$ python3 -q
>>> import numpy as np
>>> np.set_printoptions(precision=2, suppress=True, linewidth=100)
>>> def tidy(a):
...     return np.round(a, 2) + 0
... 
>>> data = np.array([[4, 0, 5, -3],
...     [3, 5, -4, 3],
...     [-2, -9, -8, -7],
...     [-4, 6, -9, 7],
...     [-1, -4, 4, 8],
...     [-5, -6, -5, -4],
...     [3, 6, -6, 6],
...     [1, -2, 9, -9]])
>>> data[-1] = data[0] + 3 * data[1]
>>> data
array([[ 4,  0,  5, -3],
       [ 3,  5, -4,  3],
       [-2, -9, -8, -7],
       [-4,  6, -9,  7],
       [-1, -4,  4,  8],
       [-5, -6, -5, -4],
       [ 3,  6, -6,  6],
       [13, 15, -7,  6]])
>>> vec = np.array([2, 1, -2, -1])
>>> a = np.maximum(data @ vec, 0)
>>> a
array([ 1, 16, 10,  9,  0,  0, 18, 49])
>>> vec = np.array([7, 6, 1, 8])
>>> rhs = data @ vec
>>> rhs
array([   9,   71, -132,   55,   37, -108,   99,  222])
>>> tidy(np.linalg.lstsq(data, rhs)[0])
array([7., 6., 1., 8.])
>>> tidy(np.linalg.pinv(data) @ data)
array([[1., 0., 0., 0.],
       [0., 1., 0., 0.],
       [0., 0., 1., 0.],
       [0., 0., 0., 1.]])
>>> rng = np.random.default_rng(69993)
>>> rhs = rhs + 0.02 * rng.normal(size=8)
>>> tidy(rhs)
array([   9.  ,   71.  , -132.01,   55.01,   36.98, -108.01,   98.98,  222.  ])
>>> beta, *_ = np.linalg.lstsq(data, rhs)
>>> [round(float(np.linalg.norm(np.linalg.solve(data.T @ data + lam * np.eye(4), data.T @ rhs))), 2) for lam in (0, 1, 10, 100)]
[12.25, 12.2, 11.89, 10.18]
>>> print(tidy(data.T @ (rhs - data @ beta)))
[0. 0. 0. 0.]
>>> tidy(beta)
array([7., 6., 1., 8.])
>>> Y = np.c_[data[:, :1] @ np.array([[8]]), np.array([2, 0, 2, 1, 2, 0, 1, 2])]
>>> Y
array([[ 32,   2],
       [ 24,   0],
       [-16,   2],
       [-32,   1],
       [ -8,   2],
       [-40,   0],
       [ 24,   1],
       [104,   2]])
>>> tidy(np.linalg.lstsq(data, Y[:, 0])[0])
array([8., 0., 0., 0.])
>>> tidy(np.linalg.norm(np.linalg.qr(data)[0].T @ Y, axis=0) ** 2 / ((Y ** 2).sum(axis=0) + 1e-12))
array([1.  , 0.64])
>>> np.linalg.matrix_rank(np.c_[data, Y])
np.int64(5)
>>> idx = rng.permutation(4)
>>> Y = data[:, idx] * rng.choice([-1, 1], 4)
>>> Y
array([[ -3,   0,   5,  -4],
       [  3,   5,  -4,  -3],
       [ -7,  -9,  -8,   2],
       [  7,   6,  -9,   4],
       [  8,  -4,   4,   1],
       [ -4,  -6,  -5,   5],
       [  6,   6,  -6,  -3],
       [  6,  15,  -7, -13]])
>>> U, _, VT = np.linalg.svd(data.T @ Y)
>>> tidy(U @ VT)
array([[ 0.,  0.,  0., -1.],
       [ 0.,  1.,  0.,  0.],
       [ 0.,  0.,  1.,  0.],
       [ 1.,  0.,  0.,  0.]])
